>>> import numpy as np
>>> from numpy import linalg as LA
>>> np.set_printoptions(precision=1, suppress=True, linewidth=100)
>>> def tidy(a):
...     return np.round(a, 1) + 0
... 
>>> feats = np.loadtxt("x.csv", delimiter=",")
>>> feats
array([[5., 1., 0., 0., 0., 0., 0., 0., 0.],
       [0., 5., 1., 0., 0., 0., 0., 0., 0.],
       [0., 0., 5., 1., 0., 0., 0., 0., 0.],
       [0., 0., 0., 5., 1., 0., 0., 0., 0.],
       [0., 0., 0., 0., 5., 1., 0., 0., 0.],
       [0., 0., 0., 0., 0., 5., 1., 0., 0.],
       [0., 0., 0., 0., 0., 0., 5., 1., 0.],
       [0., 0., 0., 0., 0., 0., 0., 5., 1.],
       [0., 0., 0., 0., 0., 0., 0., 0., 5.]])
>>> [int(LA.matrix_rank(LA.matrix_power(feats, p))) for p in range(1, 10)]
[9, 9, 9, 9, 9, 9, 9, 9, 9]
>>> tidy(np.sort(LA.eigvals(feats)))
array([5., 5., 5., 5., 5., 5., 5., 5., 5.])
>>> feats @ feats
array([[25., 10.,  1.,  0.,  0.,  0.,  0.,  0.,  0.],
       [ 0., 25., 10.,  1.,  0.,  0.,  0.,  0.,  0.],
       [ 0.,  0., 25., 10.,  1.,  0.,  0.,  0.,  0.],
       [ 0.,  0.,  0., 25., 10.,  1.,  0.,  0.,  0.],
       [ 0.,  0.,  0.,  0., 25., 10.,  1.,  0.,  0.],
       [ 0.,  0.,  0.,  0.,  0., 25., 10.,  1.,  0.],
       [ 0.,  0.,  0.,  0.,  0.,  0., 25., 10.,  1.],
       [ 0.,  0.,  0.,  0.,  0.,  0.,  0., 25., 10.],
       [ 0.,  0.,  0.,  0.,  0.,  0.,  0.,  0., 25.]])
>>> LA.matrix_rank(feats - feats[0, 0] * np.eye(9))
np.int64(8)
>>> r0 = np.array([-2, -3, -2, -2, 0, 0, -3, 0, -1])
>>> B = feats + np.outer(r0, np.eye(9)[3])
>>> tidy(LA.det(B) / LA.det(feats)), tidy(1 + LA.solve(feats, r0)[3])
(np.float64(0.6), np.float64(0.6))
>>> q, Rm = LA.qr(feats)
>>> q
array([[ 1.,  0.,  0.,  0.,  0.,  0.,  0.,  0.,  0.],
       [-0.,  1.,  0.,  0.,  0.,  0.,  0.,  0.,  0.],
       [-0., -0.,  1.,  0.,  0.,  0.,  0.,  0.,  0.],
       [-0., -0., -0.,  1.,  0.,  0.,  0.,  0.,  0.],
       [-0., -0., -0., -0.,  1.,  0.,  0.,  0.,  0.],
       [-0., -0., -0., -0., -0.,  1.,  0.,  0.,  0.],
       [-0., -0., -0., -0., -0., -0.,  1.,  0.,  0.],
       [-0., -0., -0., -0., -0., -0., -0.,  1.,  0.],
       [-0., -0., -0., -0., -0., -0., -0., -0.,  1.]])
>>> q.T @ q
array([[1., 0., 0., 0., 0., 0., 0., 0., 0.],
       [0., 1., 0., 0., 0., 0., 0., 0., 0.],
       [0., 0., 1., 0., 0., 0., 0., 0., 0.],
       [0., 0., 0., 1., 0., 0., 0., 0., 0.],
       [0., 0., 0., 0., 1., 0., 0., 0., 0.],
       [0., 0., 0., 0., 0., 1., 0., 0., 0.],
       [0., 0., 0., 0., 0., 0., 1., 0., 0.],
       [0., 0., 0., 0., 0., 0., 0., 1., 0.],
       [0., 0., 0., 0., 0., 0., 0., 0., 1.]])
>>> np.allclose(Rm.T @ Rm, feats.T @ feats)
True
>>> q.shape, Rm.shape
((9, 9), (9, 9))
>>> np.trace(q @ q.T)
np.float64(9.0)
>>> abs(Rm[0, 0]), tidy(LA.norm(feats[:, 0]))
(np.float64(5.0), np.float64(5.0))
